>>> import numpy as np
>>> np.set_printoptions(precision=2, suppress=True, linewidth=200, legacy="1.25")
>>> def rnd(a):
...     return np.round(a, 2) + 0
... 
>>> E = np.loadtxt("test13.csv", delimiter=",")
>>> E
array([[ 8.73, 12.76,  0.79],
       [ 8.35, 12.5 ,  0.01],
       [ 9.38, 12.2 ,  0.28],
       [ 9.2 , 10.86,  0.01],
       [ 8.79, 11.34, -0.5 ],
       [10.14, 12.18, -1.32],
       [ 6.09, 11.83,  0.24],
       [11.35, 10.7 ,  0.73],
       [ 9.34, 12.43, -0.75],
       [ 9.85, 11.58, -0.26],
       [ 9.93, 12.87, -1.21]])
>>> q, evecs = np.linalg.qr(E[:, :1])[0], np.linalg.qr(E[:, 1:])[0]
>>> s = np.linalg.svd(q.T @ evecs, compute_uv=False)
>>> rnd(s)
array([0.99])
>>> rnd(np.degrees(np.arccos(s.clip(0, 1))))
array([9.11])
>>> left, s, Vt = np.linalg.svd(E)
>>> np.argmax(s[:-1] / (s[1:] + 1e-6)) + 1
1
>>> B = left[:, :1] @ np.diag(s[:1]) @ Vt[:1]
>>> rnd(np.linalg.norm(E - B) / np.linalg.norm(E))
0.09
>>> rnd(np.abs(E - B).max())
1.93
>>> rnd(np.linalg.norm(E - B, 2)), rnd(s[1])
(3.87, 3.87)
>>> np.linalg.matrix_rank(E, rtol=0.05)
2
>>> np.linalg.matrix_rank(B)
1
>>> vec = np.array([-3, -3, 2])
>>> h = np.maximum(E @ vec, 0)
>>> E.T @ h
array([0., 0., 0.])
>>> np.flatnonzero(h > 1e-9)
array([], dtype=int64)
>>> w1 = np.array([[-1, 2, -2, -1], [0, -1, 1, -2], [-2, 1, -3, 0]])
>>> b = np.array([2, -1, -2, -2])
>>> H = np.maximum(E @ w1 + b, 0)
>>> rnd((H > 0).mean(axis=0))
array([0.  , 0.91, 0.  , 0.  ])
>>> np.linalg.matrix_rank(H)
1
>>> W2 = np.array([[-2, 2, -1], [2, -2, -2], [0, -2, 1], [-1, 1, -2]])
>>> (H @ W2).round(6).argmax(axis=1)
array([0, 0, 0, 0, 0, 0, 0, 0, 0, 0, 0])
>>> w1 @ W2
array([[ 7, -3, -3],
       [ 0, -2,  7],
       [ 6,  0, -3]])
>>> rnd(np.abs(np.linalg.svd(E)[2][-1]))
array([0.03, 0.01, 1.  ])
>>> rnd(np.linalg.norm(E, 2) / np.linalg.norm(E))
1.0
>>> np.linalg.matrix_rank(E, rtol=0.1)
1
>>> mat = np.loadtxt("w.csv", delimiter=",")
>>> mat
array([[ 2.,  2.,  1., -2.,  1.,  0.,  0.,  0.,  0.,  0.],
       [ 2., -1.,  0.,  2., -2.,  0.,  0.,  0.,  0.,  0.],
       [ 1., -2., -2., -2.,  0.,  0.,  0.,  0.,  0.,  0.],
       [-1.,  1.,  0., -2.,  1.,  0.,  0.,  0.,  0.,  0.],
       [ 1., -1.,  1., -2., -1.,  0.,  0.,  0.,  0.,  0.],
       [ 0.,  0.,  0.,  0.,  0.,  9.,  9.,  3.,  0.,  6.],
       [ 0.,  0.,  0.,  0.,  0.,  6.,  2.,  4.,  5.,  3.],
       [ 0.,  0.,  0.,  0.,  0.,  2.,  9.,  1.,  4.,  4.],
       [ 0.,  0.,  0.,  0.,  0.,  2.,  7.,  7.,  5.,  1.],
       [ 0.,  0.,  0.,  0.,  0.,  9.,  3.,  9.,  6.,  6.]])
>>> mat.reshape(2, -1)
array([[ 2.,  2.,  1., -2.,  1.,  0.,  0.,  0.,  0.,  0.,  2., -1.,  0.,  2., -2.,  0.,  0.,  0.,  0.,  0.,  1., -2., -2., -2.,  0.,  0.,  0.,  0.,  0.,  0., -1.,  1.,  0., -2.,  1.,  0.,  0.,  0.,
         0.,  0.,  1., -1.,  1., -2., -1.,  0.,  0.,  0.,  0.,  0.],
       [ 0.,  0.,  0.,  0.,  0.,  9.,  9.,  3.,  0.,  6.,  0.,  0.,  0.,  0.,  0.,  6.,  2.,  4.,  5.,  3.,  0.,  0.,  0.,  0.,  0.,  2.,  9.,  1.,  4.,  4.,  0.,  0.,  0.,  0.,  0.,  2.,  7.,  7.,
         5.,  1.,  0.,  0.,  0.,  0.,  0.,  9.,  3.,  9.,  6.,  6.]])
>>> mat.reshape(10, 11)
Traceback (most recent call last):
  File "<python-input-35>", line 1, in <module>
    mat.reshape(10, 11)
    ~~~~~~~~~~~^^^^^^^^
ValueError: cannot reshape array of size 100 into shape (10,11)
>>> t3 = mat.reshape(10, 2, -1)
>>> t3.transpose(1, 0, 2)
array([[[ 2.,  2.,  1., -2.,  1.],
        [ 2., -1.,  0.,  2., -2.],
        [ 1., -2., -2., -2.,  0.],
        [-1.,  1.,  0., -2.,  1.],
        [ 1., -1.,  1., -2., -1.],
        [ 0.,  0.,  0.,  0.,  0.],
        [ 0.,  0.,  0.,  0.,  0.],
        [ 0.,  0.,  0.,  0.,  0.],
        [ 0.,  0.,  0.,  0.,  0.],
        [ 0.,  0.,  0.,  0.,  0.]],

       [[ 0.,  0.,  0.,  0.,  0.],
        [ 0.,  0.,  0.,  0.,  0.],
        [ 0.,  0.,  0.,  0.,  0.],
        [ 0.,  0.,  0.,  0.,  0.],
        [ 0.,  0.,  0.,  0.,  0.],
        [ 9.,  9.,  3.,  0.,  6.],
        [ 6.,  2.,  4.,  5.,  3.],
        [ 2.,  9.,  1.,  4.,  4.],
        [ 2.,  7.,  7.,  5.,  1.],
        [ 9.,  3.,  9.,  6.,  6.]]])
